$ python3 -q
>>> import numpy as np
>>> from numpy import linalg as LA
>>> np.set_printoptions(suppress=True, linewidth=100)
>>> mat = np.loadtxt("mat.csv", delimiter=",")
>>> print(mat)
[[-3.  1.  0.  0.]
 [ 0. -3.  1.  0.]
 [ 0.  0. -3.  1.]
 [ 0.  0.  0. -3.]]
>>> blk = np.stack([mat, 3 * mat, mat[::-1]])
>>> LA.matrix_rank(blk.reshape(3, -1))
np.int64(2)
>>> vals, V = LA.eig(mat)
>>> mat @ V[:, 0] - vals[0] * V[:, 0]
array([0., 0., 0., 0.])
>>> np.round(np.sort(LA.eigvals(LA.inv(mat))), 3)
array([-0.333, -0.333, -0.333, -0.333])
>>> vals
array([-3., -3., -3., -3.])
>>> vec = np.array([0, 0, 0, -1])
>>> target = mat @ vec
>>> beta, lr = np.zeros(4), 1 / LA.norm(mat, 2) ** 2
>>> for i in range(12):
...     beta -= lr * mat.T @ (mat @ beta - target)
...     if i % 2 == 0: print(i, round(LA.norm(mat @ beta - target), 3))
... 
0 1.027
2 0.279
4 0.103
6 0.043
8 0.018
10 0.008
>>> round(float(LA.cond(mat)), 3)
1.721
>>> other = np.array([[0, 3, -3], [0, 3, -3], [1, 0, 1]])
>>> J = np.tril(other)
>>> J
array([[0, 0, 0],
       [0, 3, 0],
       [1, 0, 1]])
>>> rank = LA.matrix_rank(J)
>>> print(rank)
2
>>> null = LA.svd(J)[2][rank:].T
>>> LA.matrix_rank(J.T @ J), LA.matrix_rank(J @ J.T)
(np.int64(2), np.int64(2))
>>> [int(LA.matrix_rank(J[:, :j + 1])) for j in range(3)]
[1, 2, 2]
>>> [int(LA.matrix_rank(np.delete(J, i, axis=0))) for i in range(3)]
[2, 1, 1]
>>> J @ null
array([[0.],
       [0.],
       [0.]])
>>> K = np.load("m.npy")
>>> K
array([[ 10.801, -89.418,  20.101],
       [  9.912, -87.895,  21.103],
       [ 10.515, -89.343,  20.93 ],
       [  9.439, -91.113,  19.93 ],
       [ 10.367, -90.412,  20.3  ],
       [ 10.602, -89.612,  19.973],
       [ 10.53 , -88.884,  20.498],
       [ 11.32 , -89.575,  20.96 ],
       [ 10.925, -88.262,  19.061],
       [  9.503, -90.522,  20.735],
       [ 10.288, -88.611,  20.323],
       [  9.585, -88.769,  20.777],
       [ 10.772, -90.051,  19.913],
       [ 10.223, -89.23 ,  20.894],
       [ 10.076, -90.919,  17.911],
       [ 10.846, -90.515,  18.842],
       [ 10.736, -91.872,  20.849],
       [  7.609, -89.583,  20.84 ],
       [ 10.203, -89.74 ,  18.768],
       [ 10.518, -88.864,  20.148],
       [  9.692, -88.48 ,  22.43 ],
       [  9.065, -91.463,  20.394],
       [  8.22 , -90.899,  18.741],
       [  9.448, -91.2  ,  20.017],
       [  9.481, -89.746,  19.352],
       [ 10.198, -89.873,  19.022],
       [ 11.025, -89.049,  21.355]])
>>> ang = np.radians(120)
>>> R = np.eye(3)
>>> R[1, 1] = R[2, 2] = np.cos(ang)
>>> R[1, 2], R[2, 1] = -np.sin(ang), np.sin(ang)
>>> print(R.round(3))
[[ 1.     0.     0.   ]
 [ 0.    -0.5   -0.866]
 [ 0.     0.866 -0.5  ]]
>>> other = K @ R.T
>>> np.round(np.abs(other - K).max(axis=0), 3)
array([  0.   , 120.867, 110.837])
>>> print(np.allclose(K @ K.T, other @ other.T))
True
>>> np.allclose(LA.norm(K, axis=1), LA.norm(other, axis=1))
True
